$ python -q
>>> import numpy as np
>>> import numpy.linalg as la
>>> np.set_printoptions(suppress=True, linewidth=160)
>>> m1 = np.load("sample12.npy")
>>> m1.round(2) + 0
array([[-0.34, -0.79,  0.19],
       [ 0.41,  0.11,  0.37],
       [ 0.83, -0.43,  0.  ],
       [ 0.08,  0.43,  0.42],
       [ 0.15,  0.08, -0.81]])
>>> hat = m1 @ la.solve(m1.T @ m1, m1.T)
>>> np.trace(hat)
np.float64(3.0)
>>> np.round(hat @ m1[:, 2], 2) + 0
array([ 0.19,  0.37,  0.  ,  0.42, -0.81])
>>> np.round(np.diag(hat), 2)
array([0.77, 0.32, 0.87, 0.36, 0.68])
>>> la.matrix_rank(np.eye(5) - hat)
np.int64(2)
>>> np.round(la.eigvalsh(hat), 2) + 0
array([0., 0., 1., 1., 1.])
>>> E = np.array([[3.0, 5.0, -2.0], [5.0, 0.0, 2.0], [0.0, 0.0, 8.0]])
>>> M2 = E / la.norm(E, axis=1, keepdims=True)
>>> C2 = M2 @ M2.T
>>> np.round(la.norm(M2, axis=1), 2)
array([1., 1., 1.])
>>> (C2 - 2 * np.eye(3)).round(6).argmax(axis=1)
array([1, 2, 1])
>>> np.round(np.degrees(np.arccos(np.clip(C2[2, 0], -1, 1))), 2)
np.float64(108.93)
>>> C2.round(2)
array([[ 1.  ,  0.33, -0.32],
       [ 0.33,  1.  ,  0.37],
       [-0.32,  0.37,  1.  ]])
>>> q, _ = la.qr(np.array([[0.0, 0.5, -0.1, 0.7, 0.1],
...     [1.0, 1.8, 1.2, -1.3, 0.6],
...     [-0.2, 1.4, -0.3, -0.7, 0.2],
...     [1.6, 0.6, -1.0, 0.5, -1.4],
...     [0.1, 0.6, 1.0, 0.5, -0.9]]))
>>> evecs, _ = la.qr(np.array([[1.4, 1.2, 1.0], [-0.1, -0.6, 1.6], [-0.9, 0.7, -0.8]]))
>>> sv = 5 * 0.9 ** np.arange(3)
>>> F = q[:, :3] * sv @ evecs[:3]
>>> F.round(2)
array([[-0.48, -0.15, -1.22],
       [ 3.13,  1.26, -2.23],
       [-1.92, -0.23, -3.62],
       [ 2.72, -3.73, -0.63],
       [ 1.19,  1.84, -0.5 ]])
>>> M2 = np.array([[1, 2, 0], [-3, 3, -3]])
>>> W2 = np.kron(M2, F)
>>> la.matrix_rank(W2)
np.int64(6)
>>> np.round(la.norm(W2, 2), 2), round(la.norm(M2, 2) * la.norm(F, 2), 2)
(np.float64(26.17), np.float64(26.17))
>>> W2.shape
(10, 9)
>>> f = np.array([1, 5])
>>> np.round(np.convolve(F[0], f), 2)
array([-0.48, -2.54, -1.98, -6.1 ])
>>> np.round(np.array([np.convolve(row, f, "same") for row in F]), 2)
array([[ -0.48,  -2.54,  -1.98],
       [  3.13,  16.9 ,   4.07],
       [ -1.92,  -9.82,  -4.78],
       [  2.72,   9.85, -19.29],
       [  1.19,   7.77,   8.69]])
>>> np.round(np.polyval(f, F[0]), 2)
array([4.52, 4.85, 3.78])
>>> np.round(np.cross(F[0, :3], F[1, :3]), 2)
array([ 1.88, -4.88, -0.12])
